In [1]: import numpy as np

In [2]: from numpy import linalg as LA

In [3]: np.set_printoptions(precision=3, suppress=True, linewidth=100, floatmode="fixed")

In [4]: tidy = lambda a: np.round(a, 3) + 0

In [5]: E = np.load("x.npy")

In [6]: E
Out[6]: 
array([[ 0.508,  0.649,  0.970],
       [-0.003,  1.715,  1.510],
       [ 1.399,  0.132,  0.910],
       [-0.056,  0.059,  1.173],
       [ 0.176, -0.689, -0.531]])

In [7]: x = np.array([3, 3, 0])

In [8]: target = E @ x

In [9]: c, lr = np.zeros(3), 1 / LA.norm(E, 2) ** 2

In [10]: for i in range(6):
    ...:     c -= lr * E.T @ (E @ c - target)
    ...:     if i % 2 == 0: print(i, round(LA.norm(E @ c - target), 3))
    ...: 
0 2.667
2 2.161
4 1.829

In [11]: tidy(LA.cond(E))
Out[11]: np.float64(4.001)

In [12]: x = np.array([-1, -4, 3])

In [13]: target = E @ x

In [14]: tidy(LA.pinv(E) @ E)
Out[14]: 
array([[1.000, 0.000, 0.000],
       [0.000, 1.000, 0.000],
       [0.000, 0.000, 1.000]])

In [15]: tidy(LA.solve(E.T @ E, E.T @ target))
Out[15]: array([-1.000, -4.000,  3.000])

In [16]: rng = np.random.default_rng(711093)

In [17]: target = target + 0.02 * rng.normal(size=5)

In [18]: tidy(target)
Out[18]: array([-0.166, -2.290,  0.790,  3.328,  0.993])

In [19]: c, *_ = LA.lstsq(E, target)

In [20]: tidy(LA.norm(target - E @ c))
Out[20]: np.float64(0.029)

In [21]: tidy(E.T @ (target - E @ c))
Out[21]: array([0.000, 0.000, 0.000])

In [22]: tidy(c)
Out[22]: array([-0.999, -3.971,  2.990])

In [23]: c.round()
Out[23]: array([-1.000, -4.000,  3.000])

In [24]: F = np.load("w.npy")

In [25]: F
Out[25]: 
array([[ 2,  0,  2,  0],
       [ 0,  2,  0,  4],
       [ 0,  4,  0,  8],
       [ 2,  0,  2,  0],
       [ 0,  5,  0, 10],
       [11,  0,  8,  0],
       [14,  0, 10,  0],
       [ 5,  0,  4,  0],
       [ 0,  6,  0, 12],
       [ 2,  0,  2,  0],
       [ 0,  2,  0,  4],
       [ 2,  0,  2,  0],
       [ 0,  2,  0,  4],
       [ 0,  3,  0,  6],
       [ 0,  3,  0,  6],
       [ 0,  5,  0, 10],
       [ 0,  3,  0,  6],
       [11,  0,  8,  0]])

In [26]: # rows 0 and 3 are equal

In [27]: U, sig, Vh = LA.svd(F)

In [28]: tidy(sig)
Out[28]: array([27.169, 26.552,  0.928,  0.000])

In [29]: np.argmax(sig[:-1] / (sig[1:] + 1e-6)) + 1
Out[29]: np.int64(3)

In [30]: other = U[:, :3] @ np.diag(sig[:3]) @ Vh[:3]

In [31]: tidy(other)
Out[31]: 
array([[ 2.000,  0.000,  2.000,  0.000],
       [ 0.000,  2.000,  0.000,  4.000],
       [ 0.000,  4.000,  0.000,  8.000],
       [ 2.000,  0.000,  2.000,  0.000],
       [ 0.000,  5.000,  0.000, 10.000],
       [11.000,  0.000,  8.000,  0.000],
       [14.000,  0.000, 10.000,  0.000],
       [ 5.000,  0.000,  4.000,  0.000],
       [ 0.000,  6.000,  0.000, 12.000],
       [ 2.000,  0.000,  2.000,  0.000],
       [ 0.000,  2.000,  0.000,  4.000],
       [ 2.000,  0.000,  2.000,  0.000],
       [ 0.000,  2.000,  0.000,  4.000],
       [ 0.000,  3.000,  0.000,  6.000],
       [ 0.000,  3.000,  0.000,  6.000],
       [ 0.000,  5.000,  0.000, 10.000],
       [ 0.000,  3.000,  0.000,  6.000],
       [11.000,  0.000,  8.000,  0.000]])

In [32]: tidy(LA.norm(F - other, 2)), tidy(sig[3])
Out[32]: (np.float64(0.0), np.float64(0.0))

In [33]: tidy(np.abs(F - other).max())
Out[33]: np.float64(0.0)

In [34]: cen = F - F.mean(axis=0)

In [35]: V = LA.svd(cen)[2][:3]

In [36]: other = cen - cen @ V.T @ V

In [37]: tidy(np.cov(cen @ V.T, rowvar=False))
Out[37]: 
array([[42.696,  0.000,  0.000],
       [ 0.000,  9.648,  0.000],
       [ 0.000,  0.000,  0.016]])

In [38]: tidy(LA.norm(other) / LA.norm(cen))
Out[38]: np.float64(0.0)

In [39]: tidy(other.std(axis=0))
Out[39]: array([0.000, 0.000, 0.000, 0.000])

In [40]: d = LA.norm(F[:, None] - F[None], axis=-1)

In [41]: LA.matrix_rank(d ** 2)
Out[41]: np.int64(5)

In [42]: d.shape
Out[42]: (18, 18)

In [43]: tidy(d[7])
Out[43]: 
array([ 3.606,  7.810, 11.000,  3.606, 12.884,  7.211, 10.817,  0.000, 14.866,  3.606,  7.810,
        3.606,  7.810,  9.274,  9.274, 12.884,  9.274,  7.211])

In [44]: np.flatnonzero(d[7] < d.mean() / 2)
Out[44]: array([ 0,  3,  7,  9, 11])

In [45]: tidy(F @ LA.pinv(F) @ F)
Out[45]: 
array([[ 2.000,  0.000,  2.000,  0.000],
       [ 0.000,  2.000,  0.000,  4.000],
       [ 0.000,  4.000,  0.000,  8.000],
       [ 2.000,  0.000,  2.000,  0.000],
       [ 0.000,  5.000,  0.000, 10.000],
       [11.000,  0.000,  8.000,  0.000],
       [14.000,  0.000, 10.000,  0.000],
       [ 5.000,  0.000,  4.000,  0.000],
       [ 0.000,  6.000,  0.000, 12.000],
       [ 2.000,  0.000,  2.000,  0.000],
       [ 0.000,  2.000,  0.000,  4.000],
       [ 2.000,  0.000,  2.000,  0.000],
       [ 0.000,  2.000,  0.000,  4.000],
       [ 0.000,  3.000,  0.000,  6.000],
       [ 0.000,  3.000,  0.000,  6.000],
       [ 0.000,  5.000,  0.000, 10.000],
       [ 0.000,  3.000,  0.000,  6.000],
       [11.000,  0.000,  8.000,  0.000]])

In [46]: np.allclose(F[:-1].T @ LA.lstsq(F[:-1].T, F[-1])[0], F[-1])
Out[46]: True

In [47]: tidy(np.trace(LA.pinv(F) @ F))
Out[47]: np.float64(3.0)
